$ ipython --no-banner

In [1]: import numpy as np

In [2]: np.set_printoptions(precision=2, suppress=True, linewidth=120, legacy="1.25")

In [3]: rng = np.random.default_rng(959)

In [4]: labels = rng.integers(0, 3, 4)

In [5]: m1 = (labels[:, None] == labels) * -2 + np.eye(4)

In [6]: print(m1)
[[-1.  0.  0.  0.]
 [ 0. -1.  0.  0.]
 [ 0.  0. -1. -2.]
 [ 0.  0. -2. -1.]]

In [7]: # symmetric, so the eigenvalues are real

In [8]: out = np.array([[-2, -2, 1], [-2, 2, 1]])

In [9]: W2 = np.kron(out, m1)

In [10]: print(W2)
[[ 2. -0. -0. -0.  2. -0. -0. -0. -1.  0.  0.  0.]
 [-0.  2. -0. -0. -0.  2. -0. -0.  0. -1.  0.  0.]
 [-0. -0.  2.  4. -0. -0.  2.  4.  0.  0. -1. -2.]
 [-0. -0.  4.  2. -0. -0.  4.  2.  0.  0. -2. -1.]
 [ 2. -0. -0. -0. -2.  0.  0.  0. -1.  0.  0.  0.]
 [-0.  2. -0. -0.  0. -2.  0.  0.  0. -1.  0.  0.]
 [-0. -0.  2.  4.  0.  0. -2. -4.  0.  0. -1. -2.]
 [-0. -0.  4.  2.  0.  0. -4. -2.  0.  0. -2. -1.]]

In [11]: print(W2.shape)
(8, 12)

In [12]: vals, vecs = np.linalg.eigh(m1)

In [13]: print(vecs @ np.diag(vals) @ vecs.T)
[[-1.  0.  0.  0.]
 [ 0. -1.  0.  0.]
 [ 0.  0. -1. -2.]
 [ 0.  0. -2. -1.]]

In [14]: print(vals.sum(), np.trace(m1))
-4.0 -4.0

In [15]: print(np.linalg.svd(m1, compute_uv=False))
[3. 1. 1. 1.]

In [16]: print(np.round(vecs.T @ vecs, 2) + 0)
[[1. 0. 0. 0.]
 [0. 1. 0. 0.]
 [0. 0. 1. 0.]
 [0. 0. 0. 1.]]

In [17]: mat = np.load("test15.npy")

In [18]: print(mat)
[[-1.5  -0.1   0.3  -1.2 ]
 [ 0.51 -0.7   0.82  1.94]
 [ 0.6  -0.8   0.8   2.  ]]

In [19]: print(np.round(np.linalg.norm(mat, 2) / np.linalg.norm(mat), 2))
0.93

In [20]: print(np.linalg.matrix_rank(mat, rtol=0.1))
2

In [21]: print([round(float(x), 2) for x in np.linalg.svd(mat, compute_uv=False)[:3]])
[3.56, 1.39, 0.07]

In [22]: print(np.linalg.cond(mat) > 100)
False

In [23]: out = np.array([[3, 1, 3], [3, 1, 0]])

In [24]: W2 = np.kron(out, mat)

In [25]: print(W2.shape)
(6, 12)

In [26]: print(round(float(np.linalg.norm(W2, 2)), 2), round(np.linalg.norm(out, 2) * np.linalg.norm(mat, 2), 2))
17.97 17.97

In [27]: print(np.linalg.matrix_rank(W2))
6

In [28]: x0 = np.array([-2, -1, 2, -1])

In [29]: print((mat @ x0).argmax())
0

In [30]: print(mat * x0)
[[ 3.    0.1   0.6   1.2 ]
 [-1.02  0.7   1.64 -1.94]
 [-1.2   0.8   1.6  -2.  ]]

In [31]: print((mat * x0).sum(axis=1))
[ 4.9  -0.62 -0.8 ]

In [32]: x0 @ mat
Traceback (most recent call last):
  Cell In[32], line 1
    x0 @ mat
ValueError: matmul: Input operand 1 has a mismatch in its core dimension 0, with gufunc signature (n?,k),(k,m?)->(n?,m?) (size 3 is different from 4)


In [33]: x0 = np.array([0, 3, 1, 3])

In [34]: h1 = np.maximum(mat @ x0, 0)

In [35]: print(h1)
[0.   4.54 4.4 ]

In [36]: print(np.maximum(mat @ x0, 0) - np.maximum(-mat @ x0, 0))
[-3.6   4.54  4.4 ]

In [37]: print(mat.T @ h1)
[ 4.96 -6.7   7.24 17.61]

In [38]: print(np.tanh(mat @ x0))
[-1.  1.  1.]

In [39]: Uu, sig, VT = np.linalg.svd(mat, full_matrices=False)

In [40]: print(sig / sig[0])
[1.   0.39 0.02]

In [41]: print(Uu.shape, sig.shape, VT.shape)
(3, 3) (3,) (3, 4)

In [42]: print((sig > 1e-8).sum())
3

In [43]: print(np.round(Uu.T @ Uu, 2) + 0)
[[1. 0. 0.]
 [0. 1. 0.]
 [0. 0. 1.]]

In [44]: Q, _ = np.linalg.qr(np.array([[0.6, -0.1, 0.7, 0.6],
    ...:     [1.6, -0.6, -0.2, 0.4],
    ...:     [1.0, -0.7, 0.9, 0.5],
    ...:     [0.0, -0.7, 1.2, 0.3]]))

In [45]: vecs, _ = np.linalg.qr(np.array([[1.3, 0.1, 1.4, 0.6, -1.0],
    ...:     [1.2, 1.2, -1.2, 1.0, -1.6],
    ...:     [1.0, 0.0, 0.0, 1.7, 2.7],
    ...:     [-0.5, 0.8, 0.7, 0.9, -0.6],
    ...:     [1.1, 0.4, 0.1, -0.6, -0.6]]))

In [46]: sig = 5 * 0.2 ** np.arange(4)

In [47]: W0 = Q[:, :4] * sig @ vecs[:4]

In [48]: print(W0)
[[ 0.87 -0.15 -0.91 -0.15  0.86]
 [ 2.33 -0.77 -2.6  -0.01  1.89]
 [ 1.19 -0.7  -1.85 -0.1   1.07]
 [-0.46 -0.59 -0.41 -0.06 -0.3 ]]

In [49]: u, v = W0[2], W0[0]

In [50]: print(round(u @ v, 2))
3.76

In [51]: p = (u @ v) / (u @ u) * u

In [52]: print(p)
[ 0.69 -0.41 -1.07 -0.06  0.62]

In [53]: print(round(float((v - p) @ u), 2))
0.0

In [54]: out = W0 + rng.integers(-2, 3, (4, 1)) @ rng.integers(-2, 3, (1, 5))

In [55]: print(out)
[[ 0.87 -0.15 -0.91 -0.15  0.86]
 [ 2.33 -0.77 -2.6  -0.01  1.89]
 [ 5.19  3.3  -5.85 -2.1   5.07]
 [ 1.54  1.41 -2.41 -1.06  1.7 ]]

In [56]: print(np.abs(out - W0).sum(axis=1))
[ 0.  0. 18.  9.]

In [57]: print(out - W0)
[[ 0.  0.  0.  0.  0.]
 [ 0.  0.  0.  0.  0.]
 [ 4.  4. -4. -2.  4.]
 [ 2.  2. -2. -1.  2.]]

In [58]: print(np.round(np.linalg.svd(out - W0, compute_uv=False), 2) + 0)
[9.22 0.   0.   0.  ]

In [59]: def softmax(z):
    ...:     e = np.exp(z - z.max(axis=-1, keepdims=True))
    ...:     return e / e.sum(axis=-1, keepdims=True)
    ...: 

In [60]: print(softmax(W0[2]))
[0.42 0.06 0.02 0.12 0.38]

In [61]: print(softmax(W0).sum(axis=1))
[1. 1. 1. 1.]

In [62]: S = W0 @ W0.T / np.sqrt(5)

In [63]: print(softmax(S)[2] @ W0)
[ 2.06 -0.73 -2.38 -0.03  1.7 ]

In [64]: print(np.round(softmax(S), 2) + 0)
[[0.12 0.63 0.22 0.04]
 [0.01 0.93 0.06 0.  ]
 [0.05 0.79 0.15 0.01]
 [0.21 0.21 0.26 0.32]]

In [65]: K = np.load("x.npy")

In [66]: print(K)
[[ 1.59 -0.11 -0.09  0.9 ]
 [-0.11  2.66 -0.74 -0.04]
 [-0.09 -0.74  1.36 -0.19]
 [ 0.9  -0.04 -0.19  2.39]]

In [67]: # equal to its transpose

In [68]: out = K + rng.integers(-2, 3, (4, 2)) @ rng.integers(-2, 3, (2, 4))

In [69]: print(out)
[[-0.41  3.89  3.91  0.9 ]
 [ 0.89  3.66  0.26  2.96]
 [-0.09  1.26  3.36  1.81]
 [-1.1   3.96  3.81  2.39]]

In [70]: print(np.abs(out - K).sum(axis=1))
[10.  6.  6. 10.]

In [71]: Uu, sig, VT = np.linalg.svd(K, full_matrices=False)

In [72]: print(sig / sig[0])
[1.   1.   0.33 0.33]

In [73]: print(Uu.shape, sig.shape, VT.shape)
(4, 4) (4,) (4, 4)

In [74]: print(np.round(Uu.T @ K @ VT.T, 2) + 0)
[[3. 0. 0. 0.]
 [0. 3. 0. 0.]
 [0. 0. 1. 0.]
 [0. 0. 0. 1.]]

In [75]: print(np.round(Uu.T @ Uu, 2) + 0)
[[1. 0. 0. 0.]
 [0. 1. 0. 0.]
 [0. 0. 1. 0.]
 [0. 0. 0. 1.]]

In [76]: Q = K.astype(float).copy()

In [77]: for j in range(4):
    ...:     Q[:, j] -= Q[:, :j] @ (Q[:, :j].T @ Q[:, j])
    ...:     Q[:, j] /= np.linalg.norm(Q[:, j])
    ...: 

In [78]: print(Q)
[[ 0.87  0.04  0.11 -0.48]
 [-0.06  0.96  0.27  0.02]
 [-0.05 -0.27  0.96  0.1 ]
 [ 0.49  0.03 -0.06  0.87]]

In [79]: print(np.round(Q.T @ K, 2) + 0)
[[ 1.83 -0.24 -0.19  1.97]
 [ 0.    2.75 -1.09  0.11]
 [ 0.    0.    1.1  -0.24]
 [ 0.    0.    0.    1.62]]

In [80]: data = np.loadtxt("mat.csv", delimiter=",")

In [81]: print(data)
[[9. 6. 7.]
 [0. 3. 9.]
 [0. 0. 3.]]

In [82]: # triangular

In [83]: t = np.radians(120)

In [84]: r_ = np.eye(3)

In [85]: r_[0, 0] = r_[1, 1] = np.cos(t)

In [86]: r_[0, 1], r_[1, 0] = -np.sin(t), np.sin(t)

In [87]: print(r_)
[[-0.5  -0.87  0.  ]
 [ 0.87 -0.5   0.  ]
 [ 0.    0.    1.  ]]

In [88]: out = data @ r_.T

In [89]: print(np.abs(out - data).max(axis=0))
[18.7  4.5  0. ]

In [90]: print(np.allclose(data @ data.T, out @ out.T))
True

In [91]: print(np.allclose(r_, r_.T))
False

In [92]: print((r_ + r_.T) / 2)
[[-0.5  0.   0. ]
 [ 0.  -0.5  0. ]
 [ 0.   0.   1. ]]

In [93]: print(np.allclose(r_ @ r_.T, r_.T @ r_))
True

In [94]: r_.inv()
Traceback (most recent call last):
  Cell In[94], line 1
    r_.inv()
AttributeError: 'numpy.ndarray' object has no attribute 'inv'


In [95]: print(np.round(np.abs(np.linalg.eigvals(r_)).max(), 2))
1.0

In [96]: J = np.array([[2, -4, 1, -6, 1],
    ...:     [0, -6, -7, -7, -5],
    ...:     [0, 0, 5, -1, 9],
    ...:     [0, 0, 0, 2, -1],
    ...:     [0, 0, 0, 0, 4]])

In [97]: print(J)
[[ 2 -4  1 -6  1]
 [ 0 -6 -7 -7 -5]
 [ 0  0  5 -1  9]
 [ 0  0  0  2 -1]
 [ 0  0  0  0  4]]

In [98]: out = K / np.sqrt((K ** 2).mean(axis=1, keepdims=True))

In [99]: print(np.linalg.norm(out, axis=1))
[2. 2. 2. 2.]

In [100]: print(np.linalg.matrix_rank(out) == np.linalg.matrix_rank(K))
True

In [101]: print(K - K.mean(axis=1, keepdims=True))
[[ 1.02 -0.68 -0.66  0.33]
 [-0.55  2.22 -1.18 -0.48]
 [-0.18 -0.83  1.28 -0.28]
 [ 0.14 -0.81 -0.96  1.62]]

In [102]: Q, vecs = np.linalg.qr(J[:, :1])[0], np.linalg.qr(J[:, 1:])[0]

In [103]: sig = np.linalg.svd(Q.T @ vecs, compute_uv=False)

In [104]: print(np.degrees(np.arccos(sig.clip(0, 1))))
[26.67]

In [105]: print(round(float(np.linalg.norm(Q @ Q.T - vecs @ vecs.T, 2)), 2))
1.0

In [106]: out = np.array([[1, 2], [1, 2]])

In [107]: W2 = np.kron(out, J)

In [108]: print(round(float(np.linalg.norm(W2, 2)), 2), round(float(np.linalg.norm(out, 2) * np.linalg.norm(J, 2)), 2))
47.28 47.28

In [109]: u, v = J[0], J[1]

In [110]: print(u @ u)
58

In [111]: p = (u @ v) / (u @ u) * u

In [112]: print(np.linalg.matrix_rank(np.outer(u, v)))
1

In [113]: print((v - p) @ u)
0.0

In [114]: Uu, sig, VT = np.linalg.svd(J, full_matrices=False)

In [115]: print(np.round(np.sqrt((sig ** 2).sum()), 2), round(float(np.linalg.norm(J)), 2))
18.57 18.57

In [116]: print(np.abs(Uu[:, 0]).round(6).argmax())
1

In [117]: print((sig > 1e-8).sum())
5

In [118]: print(np.abs(VT[0]))
[0.03 0.38 0.54 0.43 0.62]

In [119]: print(np.allclose(Uu * sig @ VT, J))
True

In [120]: print(sig)
[14.95 10.41  3.32  1.15  0.81]

In [121]: print(np.round(Uu.T @ J @ VT.T, 2) + 0)
[[14.95  0.    0.    0.    0.  ]
 [ 0.   10.41  0.    0.    0.  ]
 [ 0.    0.    3.32  0.    0.  ]
 [ 0.    0.    0.    1.15  0.  ]
 [ 0.    0.    0.    0.    0.81]]

In [122]: feats = np.load("w.npy")

In [123]: print(feats)
[[1 0 0 0]
 [0 3 0 0]
 [0 3 4 0]
 [4 0 2 5]]

In [124]: # triangular

In [125]: hat = np.triu(np.array([[3, -3, 2, 1], [3, 1, -4, 5], [-2, -1, 4, -4], [-5, 1, 0, 1]]), 1) + np.eye(4)

In [126]: out = hat @ feats @ np.linalg.inv(hat)

In [127]: print(np.poly(out))
[   1.  -13.   59. -107.   60.]

In [128]: print(np.linalg.matrix_rank(out))
4

In [129]: print(np.trace(out), np.trace(feats))
13.0 13

In [130]: print(hat @ feats - feats @ hat)
[[  4.   0.   8.   4.]
 [ 20. -12.   6.  10.]
 [-16.   0.   4. -19.]
 [  0.  12.  -8.   4.]]

In [131]: print(round(float(np.linalg.det(out)), 2))
60.0
